% ipython --no-banner

In [1]: import numpy as np

In [2]: np.set_printoptions(precision=3, suppress=True, linewidth=200, sign=" ")

In [3]: rd = lambda a: np.round(a, 3) + 0

In [4]: data = np.loadtxt("run12.csv", delimiter=",")

In [5]: data
Out[5]: 
array([[ 0.,  1.,  1.,  1.],
       [ 1.,  0.,  1.,  1.],
       [ 1.,  1.,  0.,  1.],
       [ 1.,  1.,  1.,  0.]])

In [6]: data.sum(axis=0)
Out[6]: array([ 3.,  3.,  3.,  3.])

In [7]: np.trace(data @ data @ data) // 6
Out[7]: np.float64(4.0)

In [8]: np.argwhere(np.triu(data))
Out[8]: 
array([[ 0,  1],
       [ 0,  2],
       [ 0,  3],
       [ 1,  2],
       [ 1,  3],
       [ 2,  3]])

In [9]: L = np.diag(data.sum(axis=1)) - data

In [10]: round(np.linalg.det(L[1:, 1:]))
Out[10]: 16

In [11]: L
Out[11]: 
array([[ 3., -1., -1., -1.],
       [-1.,  3., -1., -1.],
       [-1., -1.,  3., -1.],
       [-1., -1., -1.,  3.]])

In [12]: print(rd(np.linalg.eigvalsh(L)))
[ 0.  4.  4.  4.]

In [13]: vals, V = np.linalg.eigh(data)

In [14]: x0 = np.array([5, -7, 2, 6])

In [15]: rd(V * np.abs(vals) @ V.T)
Out[15]: 
array([[ 1.5,  0.5,  0.5,  0.5],
       [ 0.5,  1.5,  0.5,  0.5],
       [ 0.5,  0.5,  1.5,  0.5],
       [ 0.5,  0.5,  0.5,  1.5]])

In [16]: rd(V * np.maximum(vals, 0) @ V.T)
Out[16]: 
array([[ 0.75,  0.75,  0.75,  0.75],
       [ 0.75,  0.75,  0.75,  0.75],
       [ 0.75,  0.75,  0.75,  0.75],
       [ 0.75,  0.75,  0.75,  0.75]])

In [17]: arr = np.load("mat.npy")

In [18]: arr
Out[18]: 
array([[  3,   1,  -3,   0,  -3],
       [  1,  -2,   5,   2,  -3],
       [  4,   4,  -3,  -4,  -5],
       [  5,  -4,   1,   3,  -3],
       [ -2,  -1,   4,   1,  -2],
       [  6,  -5,  12,   6, -12]])

In [19]: print(rd(arr.mean(axis=0)))
[ 2.833 -1.167  2.667  1.333 -4.667]

In [20]: print(arr.shape)
(6, 5)

In [21]: np.zeros(6, 5)
---------------------------------------------------------------------------
TypeError                                 Traceback (most recent call last)
Cell In[21], line 1
----> 1 np.zeros(6, 5)

TypeError: Cannot interpret '5' as a data type

In [22]: np.diff(arr, axis=0)
Out[22]: 
array([[ -2,  -3,   8,   2,   0],
       [  3,   6,  -8,  -6,  -2],
       [  1,  -8,   4,   7,   2],
       [ -7,   3,   3,  -2,   1],
       [  8,  -4,   8,   5, -10]])

In [23]: rd(np.linalg.svd(arr, compute_uv=False))
Out[23]: array([ 21.779,  10.641,   5.784,   1.527,   0.794])

In [24]: print(arr.sum(axis=1))
[-2  3 -4  2  0  7]

In [25]: feats = np.load("out16.npy")

In [26]: rd(feats)
Out[26]: 
array([[ 0.416,  0.395,  0.226, -0.189],
       [ 0.395,  0.733, -0.153,  0.128],
       [ 0.226, -0.153,  0.912,  0.073],
       [-0.189,  0.128,  0.073,  0.939]])

In [27]: np.linalg.cond(feats) > 100
Out[27]: np.True_

In [28]: rd(np.linalg.norm(feats, 2) / np.linalg.norm(feats))
Out[28]: np.float64(0.577)

In [29]: np.linalg.matrix_rank(feats, rtol=0.1)
Out[29]: np.int64(3)
